$ python -q
>>> import numpy as np
>>> np.set_printoptions(suppress=True, linewidth=140)
>>> rd = lambda a: np.round(a, 2) + 0
>>> K = np.loadtxt("w.csv", delimiter=",")
>>> rd(K)
array([[ 1.82,  0.04,  0.39, -0.12, -0.58,  0.7 ,  0.65],
       [ 0.04,  2.06, -0.74,  0.59,  0.59, -0.44, -0.25],
       [ 0.39, -0.74,  1.43, -0.18,  0.59,  0.03,  0.22],
       [-0.12,  0.59, -0.18,  1.43,  0.5 ,  1.11,  0.46],
       [-0.58,  0.59,  0.59,  0.5 ,  0.93,  0.13,  0.34],
       [ 0.7 , -0.44,  0.03,  1.11,  0.13,  1.85, -0.87],
       [ 0.65, -0.25,  0.22,  0.46,  0.34, -0.87,  0.49]])
>>> # symmetric, so the eigenvalues are real
>>> rd(np.linalg.eigvalsh(K).min())
np.float64(-1.0)
>>> w, vecs = np.linalg.eigh(K)
>>> rd(vecs.T @ vecs)
array([[1., 0., 0., 0., 0., 0., 0.],
       [0., 1., 0., 0., 0., 0., 0.],
       [0., 0., 1., 0., 0., 0., 0.],
       [0., 0., 0., 1., 0., 0., 0.],
       [0., 0., 0., 0., 1., 0., 0.],
       [0., 0., 0., 0., 0., 1., 0.],
       [0., 0., 0., 0., 0., 0., 1.]])
>>> rd(vecs @ np.diag(w) @ vecs.T)
array([[ 1.82,  0.04,  0.39, -0.12, -0.58,  0.7 ,  0.65],
       [ 0.04,  2.06, -0.74,  0.59,  0.59, -0.44, -0.25],
       [ 0.39, -0.74,  1.43, -0.18,  0.59,  0.03,  0.22],
       [-0.12,  0.59, -0.18,  1.43,  0.5 ,  1.11,  0.46],
       [-0.58,  0.59,  0.59,  0.5 ,  0.93,  0.13,  0.34],
       [ 0.7 , -0.44,  0.03,  1.11,  0.13,  1.85, -0.87],
       [ 0.65, -0.25,  0.22,  0.46,  0.34, -0.87,  0.49]])
>>> rd(np.linalg.svd(K, compute_uv=False))
array([3., 3., 2., 2., 1., 1., 0.])
>>> rd(np.linalg.eigvalsh(K @ K))
array([0., 1., 1., 4., 4., 9., 9.])
>>> rd(w)
array([-1.,  0.,  1.,  2.,  2.,  3.,  3.])
>>> rd(np.linalg.eigvalsh(K + -2 * np.eye(7)))
array([-3., -2., -1.,  0.,  0.,  1.,  1.])
>>> rd(vecs.T @ K @ vecs)
array([[-1.,  0.,  0.,  0.,  0.,  0.,  0.],
       [ 0.,  0.,  0.,  0.,  0.,  0.,  0.],
       [ 0.,  0.,  1.,  0.,  0.,  0.,  0.],
       [ 0.,  0.,  0.,  2.,  0.,  0.,  0.],
       [ 0.,  0.,  0.,  0.,  2.,  0.,  0.],
       [ 0.,  0.,  0.,  0.,  0.,  3.,  0.],
       [ 0.,  0.,  0.,  0.,  0.,  0.,  3.]])
>>> cov = K.T @ K
>>> rd(np.diag(cov))
array([4.73, 5.73, 3.18, 4.13, 2.27, 6.1 , 1.85])
>>> rd(np.linalg.svd(K, compute_uv=False) ** 2)
array([9., 9., 4., 4., 1., 1., 0.])
>>> (K @ K.T).shape
(7, 7)
>>> rd(np.linalg.eigvalsh(cov)[::-1])
array([9., 9., 4., 4., 1., 1., 0.])
>>> vec = np.array([1, 0, 3, 1, 5, 0, 5])
>>> rd(K @ (2 * vec))
array([ 6.44,  0.18, 17.12, 11.14, 16.01, -3.63, 11.83])
>>> rd(K @ np.eye(7)[1])
array([ 0.04,  2.06, -0.74,  0.59,  0.59, -0.44, -0.25])
>>> rd(K @ vec)
array([ 3.22,  0.09,  8.56,  5.57,  8.  , -1.82,  5.91])
>>> rd(K @ np.ones(7))
array([2.91, 1.84, 1.74, 3.79, 2.49, 2.5 , 1.03])
>>> rank = np.linalg.matrix_rank(K)
>>> rank
np.int64(6)
>>> N = np.linalg.svd(K)[2][rank:].T
>>> [int(np.linalg.matrix_rank(np.delete(K, i, axis=0))) for i in range(7)]
[6, 6, 6, 6, 6, 6, 6]
>>> rd(N @ N.T)
array([[ 0.03, -0.03, -0.08, -0.07,  0.11,  0.03,  0.03],
       [-0.03,  0.04,  0.1 ,  0.08, -0.13, -0.04, -0.04],
       [-0.08,  0.1 ,  0.25,  0.21, -0.33, -0.1 , -0.09],
       [-0.07,  0.08,  0.21,  0.17, -0.28, -0.08, -0.08],
       [ 0.11, -0.13, -0.33, -0.28,  0.45,  0.13,  0.12],
       [ 0.03, -0.04, -0.1 , -0.08,  0.13,  0.04,  0.03],
       [ 0.03, -0.04, -0.09, -0.08,  0.12,  0.03,  0.03]])
>>> [int(np.linalg.matrix_rank(K[:i])) for i in range(1, len(K) + 1)]
[1, 2, 3, 4, 5, 6, 6]
>>> J = np.abs(np.array([[-3, 2, -3, 0], [0, 1, -2, -3], [1, 2, 2, 2], [3, -1, 3, -1]])) + np.eye(4)
>>> J = J / J.sum(axis=1, keepdims=True)
>>> rd(J)
array([[0.44, 0.22, 0.33, 0.  ],
       [0.  , 0.29, 0.29, 0.43],
       [0.12, 0.25, 0.38, 0.25],
       [0.33, 0.11, 0.33, 0.22]])
>>> # a transition matrix
>>> th = np.radians(135)
>>> r_ = np.eye(4)
>>> r_[3, 3] = r_[0, 0] = np.cos(th)
>>> r_[3, 0], r_[0, 3] = -np.sin(th), np.sin(th)
>>> rd(r_)
array([[-0.71,  0.  ,  0.  ,  0.71],
       [ 0.  ,  1.  ,  0.  ,  0.  ],
       [ 0.  ,  0.  ,  1.  ,  0.  ],
       [-0.71,  0.  ,  0.  , -0.71]])
>>> B = J @ r_.T
>>> rd(B)
array([[-0.31,  0.22,  0.33, -0.31],
       [ 0.3 ,  0.29,  0.29, -0.3 ],
       [ 0.09,  0.25,  0.38, -0.27],
       [-0.08,  0.11,  0.33, -0.39]])
>>> B = np.array([[0, 3], [3, 0]])
>>> M = np.kron(np.eye(2, dtype=int), B)
>>> M
array([[0, 3, 0, 0],
       [3, 0, 0, 0],
       [0, 0, 0, 3],
       [0, 0, 3, 0]])
>>> # symmetric, so the eigenvalues are real
>>> B = np.linalg.inv(M)
>>> (np.abs(B) > 1e-9).astype(int)
array([[0, 1, 0, 0],
       [1, 0, 0, 0],
       [0, 0, 0, 1],
       [0, 0, 1, 0]])
>>> rd(B)
array([[0.  , 0.33, 0.  , 0.  ],
       [0.33, 0.  , 0.  , 0.  ],
       [0.  , 0.  , 0.  , 0.33],
       [0.  , 0.  , 0.33, 0.  ]])
>>> np.allclose(B, M.T)
False
>>> rng = np.random.default_rng(902443)
>>> z = rng.permutation(4)
>>> B = M[:, z] * rng.choice([-1, 1], 4)
>>> B
array([[ 0,  0,  0, -3],
       [ 0, -3,  0,  0],
       [ 0,  0, -3,  0],
       [ 3,  0,  0,  0]])
>>> U, _, VT = np.linalg.svd(M.T @ B)
>>> rd(np.linalg.lstsq(M, B)[0])
array([[ 0., -1.,  0.,  0.],
       [ 0.,  0.,  0., -1.],
       [ 1.,  0.,  0.,  0.],
       [ 0.,  0., -1.,  0.]])
>>> rd(np.poly(B))
array([ 1.,  6., 18., 54., 81.])
>>> np.einsum("ij,ji->", B, B)
np.int64(0)
>>> rd(np.linalg.det(2 * B)), rd(np.linalg.det(B))
(np.float64(1296.0), np.float64(81.0))
>>> rd(np.linalg.eigvals(B))
array([ 0.+3.j,  0.-3.j, -3.+0.j, -3.+0.j])
>>> rd(np.linalg.eigvals(B).sum().real)
np.float64(-6.0)
>>> rd(np.linalg.det(B[::-1]))
np.float64(81.0)
>>> W0 = np.load("out11.npy")
>>> W0
array([[ -1. ,  -0.7,   8. ],
       [  1.6,  -0.8,   0. ],
       [  0. ,   1.9,   0. ],
       [  0.5,   0.4, -28. ],
       [  0. ,  -0.4,  22. ],
       [ -0.2,  -0.9, -18. ],
       [ -1. ,  -0.2, -24. ]])
>>> # column 2 dominates
>>> np.linalg.matrix_rank(W0, rtol=0.1)
np.int64(1)
>>> rd(np.linalg.norm(W0, 2) / np.linalg.norm(W0))
np.float64(1.0)
>>> data = np.array([[1, -1, 1, -1, 1, -1, 1, -1],
...     [1, 1, -1, -1, 1, 1, -1, -1],
...     [1, -1, 1, -1, -1, 1, -1, 1],
...     [1, 1, 1, 1, 1, 1, 1, 1],
...     [1, 1, -1, -1, -1, -1, 1, 1],
...     [1, -1, -1, 1, -1, 1, 1, -1],
...     [1, -1, -1, 1, 1, -1, -1, 1],
...     [1, 1, 1, 1, -1, -1, -1, -1]])
>>> vec = np.array([-2, -1, -4, -5, 1, 5, -3, -4])
>>> np.linalg.norm(data @ vec) <= np.linalg.norm(data, 2) * np.linalg.norm(vec) + 1e-9
np.True_
>>> np.sign((data @ vec).round(6))
array([-1,  1,  1, -1, -1,  1, -1, -1])
>>> data @ np.eye(8)[3]
array([-1., -1., -1.,  1., -1.,  1.,  1.,  1.])
>>> data * vec
array([[-2,  1, -4,  5,  1, -5, -3,  4],
       [-2, -1,  4,  5,  1,  5,  3,  4],
       [-2,  1, -4,  5, -1,  5,  3, -4],
       [-2, -1, -4, -5,  1,  5, -3, -4],
       [-2, -1,  4,  5, -1, -5, -3, -4],
       [-2,  1,  4, -5, -1,  5, -3,  4],
       [-2,  1,  4, -5,  1, -5,  3, -4],
       [-2, -1, -4, -5, -1, -5,  3,  4]])
>>> rd(np.linalg.pinv(data))
array([[ 0.12,  0.12,  0.12,  0.12,  0.12,  0.12,  0.12,  0.12],
       [-0.12,  0.13, -0.12,  0.12,  0.12, -0.13, -0.12,  0.12],
       [ 0.12, -0.13,  0.12,  0.13, -0.12, -0.12, -0.12,  0.12],
       [-0.12, -0.12, -0.12,  0.12, -0.12,  0.13,  0.13,  0.12],
       [ 0.13,  0.13, -0.12,  0.12, -0.13, -0.12,  0.13, -0.13],
       [-0.12,  0.12,  0.12,  0.12, -0.12,  0.13, -0.12, -0.12],
       [ 0.12, -0.13, -0.12,  0.12,  0.12,  0.13, -0.12, -0.12],
       [-0.12, -0.13,  0.12,  0.13,  0.12, -0.12,  0.13, -0.12]])
>>> rd(np.linalg.norm(data, axis=0))
array([2.83, 2.83, 2.83, 2.83, 2.83, 2.83, 2.83, 2.83])
>>> data[:, 7] @ data[:, 0]
np.int64(0)
>>> data @ data.T
array([[8, 0, 0, 0, 0, 0, 0, 0],
       [0, 8, 0, 0, 0, 0, 0, 0],
       [0, 0, 8, 0, 0, 0, 0, 0],
       [0, 0, 0, 8, 0, 0, 0, 0],
       [0, 0, 0, 0, 8, 0, 0, 0],
       [0, 0, 0, 0, 0, 8, 0, 0],
       [0, 0, 0, 0, 0, 0, 8, 0],
       [0, 0, 0, 0, 0, 0, 0, 8]])
>>> data.T @ data
array([[8, 0, 0, 0, 0, 0, 0, 0],
       [0, 8, 0, 0, 0, 0, 0, 0],
       [0, 0, 8, 0, 0, 0, 0, 0],
       [0, 0, 0, 8, 0, 0, 0, 0],
       [0, 0, 0, 0, 8, 0, 0, 0],
       [0, 0, 0, 0, 0, 8, 0, 0],
       [0, 0, 0, 0, 0, 0, 8, 0],
       [0, 0, 0, 0, 0, 0, 0, 8]])
>>> B = data / np.sqrt((data ** 2).mean(axis=1, keepdims=True))
>>> data - data.mean(axis=1, keepdims=True)
array([[ 1., -1.,  1., -1.,  1., -1.,  1., -1.],
       [ 1.,  1., -1., -1.,  1.,  1., -1., -1.],
       [ 1., -1.,  1., -1., -1.,  1., -1.,  1.],
       [ 0.,  0.,  0.,  0.,  0.,  0.,  0.,  0.],
       [ 1.,  1., -1., -1., -1., -1.,  1.,  1.],
       [ 1., -1., -1.,  1., -1.,  1.,  1., -1.],
       [ 1., -1., -1.,  1.,  1., -1., -1.,  1.],
       [ 1.,  1.,  1.,  1., -1., -1., -1., -1.]])
>>> np.linalg.matrix_rank(B) == np.linalg.matrix_rank(data)
np.True_
>>> rd(np.linalg.norm(B, axis=1))
array([2.83, 2.83, 2.83, 2.83, 2.83, 2.83, 2.83, 2.83])
>>> B[3]
array([1., 1., 1., 1., 1., 1., 1., 1.])
>>> def softmax(z):
...     e = np.exp(z - z.max(axis=-1, keepdims=True))
...     return e / e.sum(axis=-1, keepdims=True)
... 
>>> rd(softmax(data[4]))
array([0.22, 0.22, 0.03, 0.03, 0.03, 0.03, 0.22, 0.22])
>>> S = data @ data.T / np.sqrt(8)
>>> rd(softmax(S)[4] @ data)
array([ 1.  ,  0.67, -0.67, -0.67, -0.67, -0.67,  0.67,  0.67])
>>> rd(softmax(S + np.triu(np.full(S.shape, -np.inf), 1)))
array([[1.  , 0.  , 0.  , 0.  , 0.  , 0.  , 0.  , 0.  ],
       [0.06, 0.94, 0.  , 0.  , 0.  , 0.  , 0.  , 0.  ],
       [0.05, 0.05, 0.89, 0.  , 0.  , 0.  , 0.  , 0.  ],
       [0.05, 0.05, 0.05, 0.85, 0.  , 0.  , 0.  , 0.  ],
       [0.05, 0.05, 0.05, 0.05, 0.81, 0.  , 0.  , 0.  ],
       [0.05, 0.05, 0.05, 0.05, 0.05, 0.77, 0.  , 0.  ],
       [0.04, 0.04, 0.04, 0.04, 0.04, 0.04, 0.74, 0.  ],
       [0.04, 0.04, 0.04, 0.04, 0.04, 0.04, 0.04, 0.71]])
>>> r0 = np.array([3, 0, 0, 0, 1, 2, 0, 2])
>>> B = data + np.outer(r0, np.eye(8)[1])
>>> B
array([[ 1.,  2.,  1., -1.,  1., -1.,  1., -1.],
       [ 1.,  1., -1., -1.,  1.,  1., -1., -1.],
       [ 1., -1.,  1., -1., -1.,  1., -1.,  1.],
       [ 1.,  1.,  1.,  1.,  1.,  1.,  1.,  1.],
       [ 1.,  2., -1., -1., -1., -1.,  1.,  1.],
       [ 1.,  1., -1.,  1., -1.,  1.,  1., -1.],
       [ 1., -1., -1.,  1.,  1., -1., -1.,  1.],
       [ 1.,  3.,  1.,  1., -1., -1., -1., -1.]])
>>> rd(np.linalg.det(B) / np.linalg.det(data)), rd(1 + np.linalg.solve(data, r0)[1])
(np.float64(0.75), np.float64(0.75))
>>> arr = np.loadtxt("data.csv", delimiter=",")
>>> rd(arr)
array([[-0.32,  1.5 ,  0.92, -0.25,  0.72,  0.91, -1.58, -2.14,  2.22, -1.17,  2.66],
       [-1.74, -3.04, -1.27, -0.41,  1.6 , -0.59,  0.45,  0.2 , -0.76, -0.13,  2.68],
       [-1.43,  2.19, -0.51,  0.96, -2.54,  0.03,  1.27,  0.25, -1.99,  0.1 ,  2.2 ],
       [ 0.79,  1.01, -1.36, -2.19,  0.82, -1.37, -0.24, -2.79, -2.39, -0.51, -0.57],
       [ 1.74, -1.11,  2.33, -1.27, -1.27, -0.82,  1.06,  0.7 , -0.51, -2.97,  0.85],
       [ 2.22,  1.19,  1.39,  0.62,  2.39, -0.9 ,  1.45,  0.66, -0.52,  2.12,  1.59],
       [ 2.85, -0.61, -2.77, -0.95, -1.71,  0.82,  0.22,  0.18,  1.35,  0.9 ,  1.28],
       [-0.95, -0.26,  0.19, -0.44, -0.15,  0.19,  3.97, -2.03,  1.8 ,  0.3 , -0.74],
       [ 1.27, -0.25, -1.45,  3.78,  0.71, -0.53,  0.48, -1.01, -0.12, -2.2 , -0.26],
       [-0.79,  1.76, -1.51, -0.86,  0.63, -2.93,  0.31,  2.03,  1.9 , -1.18, -0.11],
       [ 0.  ,  1.19, -0.99, -0.97,  1.9 ,  3.3 ,  1.14,  1.52, -0.76, -1.71, -0.28]])
>>> rd(np.abs(np.linalg.eigvals(arr)).max())
np.float64(5.0)
>>> rd(np.sort(np.abs(np.linalg.eigvals(arr))))
array([5., 5., 5., 5., 5., 5., 5., 5., 5., 5., 5.])
>>> rd(np.trace(arr))
np.float64(-11.61)
>>> np.allclose(arr @ arr.T, arr.T @ arr)
True
